% python3 -q
>>> import numpy as np
>>> np.set_printoptions(precision=4, suppress=True, linewidth=140, floatmode="fixed")
>>> J = np.load("case19.npy")
>>> J
array([[-1.5302,  0.2442, -1.8523, -2.9754, -1.1468],
       [ 1.0201, -1.5831,  0.5257, -2.0658,  2.8123],
       [ 3.3154, -0.7777, -1.0797, -0.4226, -1.7490],
       [ 1.0201,  2.8908, -1.8679,  0.1998,  1.7531],
       [-0.7651, -2.1148, -2.7637,  1.6313,  0.8019]])
>>> hat = np.triu(np.array([[-2, 4, -5, -5, 1],
...     [4, 5, 5, -4, -2],
...     [-4, -4, 5, -2, -3],
...     [0, 1, -3, 4, -2],
...     [-5, 1, -5, -4, -4]]), 1) + np.eye(5)
>>> A2 = hat @ J @ np.linalg.inv(hat)
>>> np.poly(A2)
array([    1.0000,     3.1913,    13.6389,   -54.5558,  -204.2421, -1024.0000])
>>> round(np.trace(A2), 4), np.round(np.trace(J), 4)
(np.float64(-3.1913), np.float64(-3.1913))
>>> gram = J.T @ J
>>> (J @ J.T).shape
(5, 5)
>>> np.allclose(gram, gram.T)
True
>>> np.linalg.eigvalsh(gram)[::-1]
array([16.0000, 16.0000, 16.0000, 16.0000, 16.0000])
>>> np.linalg.svd(J, compute_uv=False) ** 2
array([16.0000, 16.0000, 16.0000, 16.0000, 16.0000])
>>> round(np.linalg.norm(J[3], 1), 4), round(float(np.linalg.norm(J[3], np.inf)), 4)
(np.float64(7.7318), 2.8908)
>>> np.round(np.linalg.norm(J, 1), 4), round(float(np.linalg.norm(J, np.inf)), 4)
(np.float64(8.2632), 8.0768)
>>> round(float(np.linalg.norm(J, 2)), 4)
4.0
>>> np.linalg.norm(J, axis=0)
array([4.0000, 4.0000, 4.0000, 4.0000, 4.0000])
>>> np.round(np.linalg.norm(J[3] - J[4]), 4)
np.float64(5.6569)
>>> np.round(np.linalg.norm(J) ** 2 / np.linalg.norm(J, 2) ** 2, 4)
np.float64(5.0)
>>> np.linalg.norm(J, axis=1)
array([4.0000, 4.0000, 4.0000, 4.0000, 4.0000])
>>> A2 = J / np.linalg.norm(J, axis=1, keepdims=True)
>>> gram = A2 @ A2.T
>>> np.linalg.norm(A2, axis=1)
array([1.0000, 1.0000, 1.0000, 1.0000, 1.0000])
>>> np.argwhere(np.triu(np.abs(gram) > 0.95, 1))
array([], shape=(0, 2), dtype=int64)
>>> vec = np.array([4, 5, 2, 0, 4])
>>> y = J @ vec
>>> c, lr = np.zeros(5), 1 / np.linalg.norm(J, 2) ** 2
>>> for i in range(6):
...     c -= lr * J.T @ (J @ c - y)
...     if i % 2 == 0: print(i, round(np.linalg.norm(J @ c - y), 4))
... 
0 0.0
2 0.0
4 0.0
>>> c.round(4) + 0
array([4.0000, 5.0000, 2.0000, 0.0000, 4.0000])
>>> np.round(np.linalg.cond(J), 4)
np.float64(1.0)
>>> m1 = np.cumsum(np.array([[3, 0, -3],
...     [-3, 2, -2],
...     [3, 3, -1],
...     [-1, 0, -3],
...     [0, -2, 3],
...     [1, -2, -2],
...     [3, 2, 0],
...     [2, 1, 2],
...     [-1, -2, 0],
...     [3, 0, -1],
...     [0, 1, 1],
...     [1, -1, 2],
...     [1, 0, 3],
...     [2, -3, -3],
...     [0, 3, -3],
...     [-2, -3, -1],
...     [-1, 1, -3],
...     [-3, -2, -2],
...     [3, 3, 2],
...     [-3, 1, 3],
...     [3, 1, -2],
...     [3, 1, 0],
...     [3, 2, 1],
...     [-1, 1, 1],
...     [-2, 2, 0],
...     [1, -1, 1],
...     [3, -3, 3],
...     [-2, 3, 0],
...     [-3, 1, 2],
...     [0, 3, -3],
...     [1, 1, 0]]), axis=0)
>>> m1
array([[  3,   0,  -3],
       [  0,   2,  -5],
       [  3,   5,  -6],
       [  2,   5,  -9],
       [  2,   3,  -6],
       [  3,   1,  -8],
       [  6,   3,  -8],
       [  8,   4,  -6],
       [  7,   2,  -6],
       [ 10,   2,  -7],
       [ 10,   3,  -6],
       [ 11,   2,  -4],
       [ 12,   2,  -1],
       [ 14,  -1,  -4],
       [ 14,   2,  -7],
       [ 12,  -1,  -8],
       [ 11,   0, -11],
       [  8,  -2, -13],
       [ 11,   1, -11],
       [  8,   2,  -8],
       [ 11,   3, -10],
       [ 14,   4, -10],
       [ 17,   6,  -9],
       [ 16,   7,  -8],
       [ 14,   9,  -8],
       [ 15,   8,  -7],
       [ 18,   5,  -4],
       [ 16,   8,  -4],
       [ 13,   9,  -2],
       [ 13,  12,  -5],
       [ 14,  13,  -5]])
>>> z = m1[:, 2] > np.median(m1[:, 2])
>>> f = m1[z].mean(axis=0) - m1[~z].mean(axis=0)
>>> np.argsort(-np.abs(f).round(6), kind="stable")
array([2, 1, 0])
>>> z.astype(int)
array([1, 1, 1, 0, 1, 0, 0, 1, 1, 0, 1, 1, 1, 1, 0, 0, 0, 0, 0, 0, 0, 0, 0, 0, 0, 0, 1, 1, 1, 1, 1])
>>> ((m1 - m1.mean(axis=0)) @ f > 0).astype(int)
array([1, 1, 1, 1, 1, 0, 0, 1, 1, 0, 1, 1, 1, 1, 0, 0, 0, 0, 0, 0, 0, 0, 0, 0, 0, 0, 1, 1, 1, 1, 1])
>>> M = np.array([[0, 0, 0, 0, 0, 0], [3, -3, -15, 3, -12, 9], [3, -3, -15, 3, -12, 9]])
>>> # row 2 repeats row 1
>>> left, sigma, Vt = np.linalg.svd(M)
>>> sigma.round(4) + 0
array([30.8869,  0.0000,  0.0000])
>>> A2 = left[:, :1] @ np.diag(sigma[:1]) @ Vt[:1]
>>> np.round(np.linalg.norm(M - A2) / np.linalg.norm(M), 4)
np.float64(0.0)
>>> np.round(np.linalg.norm(M - A2, 2), 4), round(float(sigma[1]), 4)
(np.float64(0.0), 0.0)
>>> A = np.array([[0.2, 0.0, -0.2, 0.3, 1.8, 0.2, -0.3, -0.6, 0.6, -0.8],
...     [-1.8, -0.4, 0.5, 2.3, -0.4, -0.8, 0.1, 1.8, 1.0, -0.5],
...     [-0.5, -0.2, 0.1, -0.1, -1.3, 0.7, -1.3, 0.2, 1.2, -0.9]])
>>> A[:, 9] *= 5
>>> A
array([[ 0.2000,  0.0000, -0.2000,  0.3000,  1.8000,  0.2000, -0.3000, -0.6000,  0.6000, -4.0000],
       [-1.8000, -0.4000,  0.5000,  2.3000, -0.4000, -0.8000,  0.1000,  1.8000,  1.0000, -2.5000],
       [-0.5000, -0.2000,  0.1000, -0.1000, -1.3000,  0.7000, -1.3000,  0.2000,  1.2000, -4.5000]])
>>> [round(float(x), 4) for x in np.linalg.svd(M, compute_uv=False)[:3]]
[30.8869, 0.0, 0.0]
>>> round(np.linalg.norm(M, 2) / np.linalg.norm(M), 4)
np.float64(1.0)
>>> A2 = np.array([[0, 2],
...     [1, 1],
...     [2, 2],
...     [2, 0],
...     [0, 3],
...     [3, 3],
...     [1, 0],
...     [0, 2],
...     [0, 1],
...     [3, 1]])
>>> np.einsum("ik,kj->ij", A, A2)
array([[-11.5000,   1.4000],
       [ -4.6000,  -4.5000],
       [-12.9000,  -5.7000]])
>>> np.vstack([A, A2.T]).shape
(5, 10)
>>> np.einsum("ij->j", A)
array([ -2.1000,  -0.6000,   0.4000,   2.5000,   0.1000,   0.1000,  -1.5000,   1.4000,   2.8000, -11.0000])
>>> A2.T @ A.T
array([[-11.5000,  -4.6000, -12.9000],
       [  1.4000,  -4.5000,  -5.7000]])
>>> A @ A2
array([[-11.5000,   1.4000],
       [ -4.6000,  -4.5000],
       [-12.9000,  -5.7000]])
>>> np.linalg.matrix_rank(np.vstack([A, A2.T]))
np.int64(5)
>>> arr = np.load("test1.npy")
>>> arr
array([[4.0000, 1.0000, 1.0000, 1.0000, 1.0000],
       [1.0000, 4.0000, 1.0000, 1.0000, 1.0000],
       [1.0000, 1.0000, 4.0000, 1.0000, 1.0000],
       [1.0000, 1.0000, 1.0000, 4.0000, 1.0000],
       [1.0000, 1.0000, 1.0000, 1.0000, 4.0000]])
>>> # symmetric, so the eigenvalues are real
>>> hat = np.triu(np.array([[1, 1, 1, 2, 3],
...     [1, 1, 0, 0, 1],
...     [2, 2, 3, 1, 3],
...     [0, 1, 0, 0, 1],
...     [0, 2, 1, 0, 1]]), 1) + np.eye(5)
>>> A2 = hat @ arr @ np.linalg.inv(hat)
>>> hat @ arr - arr @ hat
array([[ 7.0000,  6.0000,  6.0000,  4.0000, -1.0000],
       [ 1.0000,  0.0000,  0.0000, -2.0000, -7.0000],
       [ 4.0000,  3.0000,  3.0000,  1.0000, -4.0000],
       [ 1.0000,  0.0000,  0.0000, -2.0000, -7.0000],
       [ 0.0000, -1.0000, -1.0000, -3.0000, -8.0000]])
>>> A2
array([[11.0000,  0.0000,  0.0000, -8.0000, -8.0000],
       [ 2.0000,  3.0000,  0.0000, -2.0000, -2.0000],
       [ 5.0000,  0.0000,  3.0000, -5.0000, -5.0000],
       [ 2.0000,  0.0000,  0.0000,  1.0000, -2.0000],
       [ 1.0000,  0.0000,  0.0000, -1.0000,  2.0000]])
>>> np.poly(A2)
array([   1.0000,  -20.0000,  150.0000, -540.0000,  945.0000, -648.0000])
>>> np.linalg.matrix_rank(A2)
np.int64(5)
>>> np.trace(A2), np.trace(arr)
(np.float64(20.0), np.float64(20.0))
>>> np.round(np.linalg.det(A2), 4)
np.float64(648.0)
